% python3 -q
>>> import numpy as np
>>> np.set_printoptions(precision=2, suppress=True, linewidth=160, floatmode="fixed")
>>> m1 = np.load("data.npy")
>>> m1
array([[-2,  0,  0,  0],
       [-2, -2,  0,  0],
       [ 0,  2,  2,  0],
       [ 0,  2,  0,  2]])
>>> other = m1 / np.sqrt((m1 ** 2).mean(axis=1, keepdims=True))
>>> m1 - m1.mean(axis=1, keepdims=True)
array([[-1.50,  0.50,  0.50,  0.50],
       [-1.00, -1.00,  1.00,  1.00],
       [-1.00,  1.00,  1.00, -1.00],
       [-1.00,  1.00, -1.00,  1.00]])
>>> other = m1 / np.linalg.norm(m1, axis=1, keepdims=True)
>>> G = other @ other.T
>>> round(float(np.degrees(np.arccos(np.clip(G[1, 0], -1, 1)))), 2)
45.0
>>> np.argwhere(np.triu(np.abs(G) > 0.95, 1))
array([], shape=(0, 2), dtype=int64)
>>> other = np.array([[-4, 4, -1, 4], [2, -2, -1, 5], [5, -5, 5, -4], [-3, -4, 0, 0]])
>>> data = np.triu(other)
>>> data
array([[-4,  4, -1,  4],
       [ 0, -2, -1,  5],
       [ 0,  0,  5, -4],
       [ 0,  0,  0,  0]])
>>> ang = np.radians(15)
>>> R = np.eye(4)
>>> R[1, 1] = R[2, 2] = np.cos(ang)
>>> R[1, 2], R[2, 1] = -np.sin(ang), np.sin(ang)
>>> R
array([[ 1.00,  0.00,  0.00,  0.00],
       [ 0.00,  0.97, -0.26,  0.00],
       [ 0.00,  0.26,  0.97,  0.00],
       [ 0.00,  0.00,  0.00,  1.00]])
>>> other = data @ R.T
>>> np.allclose(data @ data.T, other @ other.T)
True
>>> other
array([[-4.00,  4.12,  0.07,  4.00],
       [ 0.00, -1.67, -1.48,  5.00],
       [ 0.00, -1.29,  4.83, -4.00],
       [ 0.00,  0.00,  0.00,  0.00]])
>>> np.linalg.svd(data, compute_uv=False), np.linalg.svd(other, compute_uv=False)
(array([8.96, 5.48, 3.09, 0.00]), array([8.96, 5.48, 3.09, 0.00]))
>>> round(float(np.linalg.det(R)), 2), np.round(np.trace(R), 2)
(1.0, np.float64(3.93))
>>> vec = np.array([-1, 1, -2, -1])
>>> (other * vec).sum(axis=1)
array([ 3.98, -3.71, -6.95,  0.00])
>>> other @ np.ones(4)
array([ 4.19,  1.84, -0.46,  0.00])
>>> other @ np.eye(4)[1]
array([ 4.12, -1.67, -1.29,  0.00])
>>> np.einsum("ij,j->i", other, vec)
array([ 3.98, -3.71, -6.95,  0.00])
>>> Uu, sigma, vt = np.linalg.svd(data, full_matrices=False)
>>> round(np.sqrt((sigma ** 2).sum()), 2), np.round(np.linalg.norm(data), 2)
(np.float64(10.95), np.float64(10.95))
>>> np.cumsum(sigma ** 2) / np.sum(sigma ** 2)
array([0.67, 0.92, 1.00, 1.00])
>>> (sigma > 1e-8).sum()
np.int64(3)
>>> sigma
array([8.96, 5.48, 3.09, 0.00])
>>> Uu.shape, sigma.shape, vt.shape
((4, 4), (4,), (4, 4))
>>> np.round(Uu.T @ data @ vt.T, 2) + 0
array([[8.96, 0.00, 0.00, 0.00],
       [0.00, 5.48, 0.00, 0.00],
       [0.00, 0.00, 3.09, 0.00],
       [0.00, 0.00, 0.00, 0.00]])
>>> sigma / sigma[0]
array([1.00, 0.61, 0.35, 0.00])
>>> data.inv()
Traceback (most recent call last):
  File "<python-input-36>", line 1, in <module>
    data.inv()
    ^^^^^^^^
AttributeError: 'numpy.ndarray' object has no attribute 'inv'
>>> (data - data.T) / 2
array([[ 0.00,  2.00, -0.50,  2.00],
       [-2.00,  0.00, -0.50,  2.50],
       [ 0.50,  0.50,  0.00, -2.00],
       [-2.00, -2.50,  2.00,  0.00]])
>>> round(np.linalg.det(data), 2)
np.float64(0.0)
>>> (data + data.T) / 2
array([[-4.00,  2.00, -0.50,  2.00],
       [ 2.00, -2.00, -0.50,  2.50],
       [-0.50, -0.50,  5.00, -2.00],
       [ 2.00,  2.50, -2.00,  0.00]])
>>> np.trace(data)
np.int64(-1)
>>> np.allclose(data @ data.T, data.T @ data)
False
>>> np.linalg.matrix_power(data, 4)
array([[ 256, -480, -133,  372],
       [   0,   16,  -87,   36],
       [   0,    0,  625, -500],
       [   0,    0,    0,    0]])
>>> K = np.loadtxt("block18.csv", delimiter=",")
>>> K
array([[0.70, 6.48, 3.14, 6.02],
       [1.32, 6.19, 2.86, 6.02],
       [0.60, 5.55, 3.26, 6.28],
       [1.42, 5.17, 2.63, 6.02],
       [0.89, 5.85, 2.70, 6.28],
       [1.30, 6.36, 3.09, 6.03],
       [1.00, 6.35, 3.32, 5.39],
       [1.19, 6.06, 2.98, 5.94],
       [1.33, 5.59, 3.37, 6.38],
       [0.60, 5.30, 2.38, 6.12],
       [0.34, 6.43, 3.22, 5.96],
       [1.12, 5.97, 2.66, 6.02],
       [1.21, 5.89, 2.62, 6.17],
       [0.78, 6.16, 2.80, 5.94],
       [7.64, 4.84, 1.97, 6.75],
       [7.56, 4.53, 1.80, 7.23],
       [8.13, 4.98, 2.33, 7.14],
       [7.72, 4.56, 1.80, 7.60],
       [8.06, 5.07, 2.01, 7.23],
       [8.25, 5.09, 2.33, 7.26],
       [7.81, 5.07, 2.43, 7.31],
       [7.49, 5.02, 1.46, 6.94],
       [7.72, 5.07, 1.98, 7.03],
       [7.61, 5.03, 2.54, 7.01],
       [7.83, 4.94, 2.67, 6.59],
       [7.68, 5.34, 2.54, 7.02],
       [7.71, 4.57, 1.70, 7.14],
       [8.23, 5.00, 2.36, 7.10]])
>>> ang = np.radians(135)
>>> R = np.eye(4)
>>> R[1, 1] = R[0, 0] = np.cos(ang)
>>> R[1, 0], R[0, 1] = -np.sin(ang), np.sin(ang)
>>> R
array([[-0.71,  0.71,  0.00,  0.00],
       [-0.71, -0.71,  0.00,  0.00],
       [ 0.00,  0.00,  1.00,  0.00],
       [ 0.00,  0.00,  0.00,  1.00]])
>>> other = K @ R.T
>>> np.abs(other - K).max(axis=0)
array([10.51, 14.55,  0.00,  0.00])
>>> np.allclose(np.linalg.norm(K, axis=1), np.linalg.norm(other, axis=1))
True
>>> R[:, 2] @ R[:, 1]
np.float64(0.0)
>>> np.round(R.T @ R, 2) + 0
array([[1.00, 0.00, 0.00, 0.00],
       [0.00, 1.00, 0.00, 0.00],
       [0.00, 0.00, 1.00, 0.00],
       [0.00, 0.00, 0.00, 1.00]])
>>> cen = K - K.mean(axis=0)
>>> Uu, sigma, vt = np.linalg.svd(cen, full_matrices=False)
>>> vt[0] * np.sign(vt[0, np.abs(vt[0]).argmax()])
array([ 0.97, -0.15, -0.11,  0.15])
>>> np.abs(vt[0]).argmax()
np.int64(0)
>>> np.linalg.matrix_rank(cen)
np.int64(4)
>>> np.abs(Uu[:, 0]).argmax()
np.int64(10)
>>> np.round(cen.mean(axis=0), 2) + 0
array([0.00, 0.00, 0.00, 0.00])
>>> np.round(sigma ** 2 / (sigma ** 2).sum(), 2) + 0
array([0.98, 0.01, 0.00, 0.00])
>>> (np.sign(Uu[:, 0]) == np.sign(Uu[0, 0])).astype(int)
array([1, 1, 1, 1, 1, 1, 1, 1, 1, 1, 1, 1, 1, 1, 0, 0, 0, 0, 0, 0, 0, 0, 0, 0, 0, 0, 0, 0])
>>> mat = np.loadtxt("mat.csv", delimiter=",")
>>> mat
array([[ 0.00, -1.00,  2.00, -2.00,  3.00],
       [ 0.00,  0.00,  2.00, -2.00, -5.00],
       [ 0.00,  0.00,  0.00,  3.00,  4.00],
       [ 0.00,  0.00,  0.00,  0.00, -5.00],
       [ 0.00,  0.00,  0.00,  0.00,  0.00]])
>>> P = np.triu(np.array([[0, 0, 2, 2, 0],
...     [0, 3, 3, 0, 0],
...     [2, 2, 2, 3, 2],
...     [0, 2, 2, 2, 2],
...     [2, 2, 3, 1, 0]]), 1) + np.eye(5)
>>> other = P @ mat @ np.linalg.inv(P)
>>> P @ mat - mat @ P
array([[  0.00,   0.00,   3.00,   0.00,  -2.00],
       [  0.00,   0.00,   0.00,   3.00,  12.00],
       [  0.00,   0.00,   0.00,   0.00, -21.00],
       [  0.00,   0.00,   0.00,   0.00,   0.00],
       [  0.00,   0.00,   0.00,   0.00,   0.00]])
>>> np.trace(other), np.trace(mat)
(np.float64(0.0), np.float64(0.0))
>>> np.linalg.matrix_rank(other)
np.int64(4)
>>> other
array([[  0.00,  -1.00,   5.00, -11.00,  13.00],
       [  0.00,   0.00,   2.00,   1.00,   1.00],
       [  0.00,   0.00,   0.00,   3.00, -17.00],
       [  0.00,   0.00,   0.00,   0.00,  -5.00],
       [  0.00,   0.00,   0.00,   0.00,   0.00]])
>>> np.einsum("ij,ji->", mat, mat)
np.float64(0.0)
>>> round(np.linalg.det(mat[::-1]), 2)
np.float64(0.0)
>>> np.einsum("ii->", mat)
np.float64(0.0)
>>> np.poly(mat)
array([1.00, 0.00, 0.00, 0.00, 0.00, 0.00])
>>> np.round(np.linalg.eigvals(mat).sum().real, 2)
np.float64(0.0)
>>> X = np.loadtxt("case17.csv", delimiter=",")
>>> X
array([[-1.00, -0.20],
       [ 0.90,  1.20]])
>>> (X + X.T) / 2
array([[-1.00,  0.35],
       [ 0.35,  1.20]])
>>> round(np.trace(X), 2)
np.float64(0.2)
>>> X.inv()
Traceback (most recent call last):
  File "<python-input-81>", line 1, in <module>
    X.inv()
    ^^^^^
AttributeError: 'numpy.ndarray' object has no attribute 'inv'
>>> np.sort(np.abs(np.linalg.eigvals(X)))
array([0.91, 1.11])
>>> np.allclose(X @ X.T, X.T @ X)
False
>>> M = np.load("dump.npy")
>>> M
array([[-0.97, -2.02,  1.19],
       [-1.15, -1.83,  1.09],
       [-1.02, -1.99,  0.90],
       [-0.97, -1.99,  0.93],
       [-0.92, -1.98,  0.98],
       [-0.93, -2.18,  1.11],
       [-0.82, -1.94,  0.95],
       [ 0.08,  1.93,  2.05],
       [-0.21,  2.12,  1.95],
       [ 0.13,  2.05,  1.88],
       [-0.05,  1.90,  1.81],
       [ 0.19,  2.02,  1.97],
       [-0.19,  1.87,  1.95],
       [-0.01,  2.01,  2.13],
       [-2.11, -2.27,  0.01],
       [-1.97, -2.05,  0.06],
       [-1.86, -1.94, -0.06],
       [-1.85, -1.92,  0.08],
       [-1.92, -2.02, -0.09],
       [-1.84, -1.97, -0.04],
       [-2.08, -1.80, -0.05]])
>>> lab = M[:, 1] > np.median(M[:, 1])
>>> r0 = M[lab].mean(axis=0) - M[~lab].mean(axis=0)
>>> r0
array([0.88, 2.87, 0.95])
>>> np.argsort(-np.abs(r0).round(6), kind="stable")
array([1, 2, 0])
>>> lab.astype(int)
array([0, 1, 0, 0, 0, 0, 0, 1, 1, 1, 1, 1, 1, 1, 0, 0, 0, 1, 0, 0, 1])
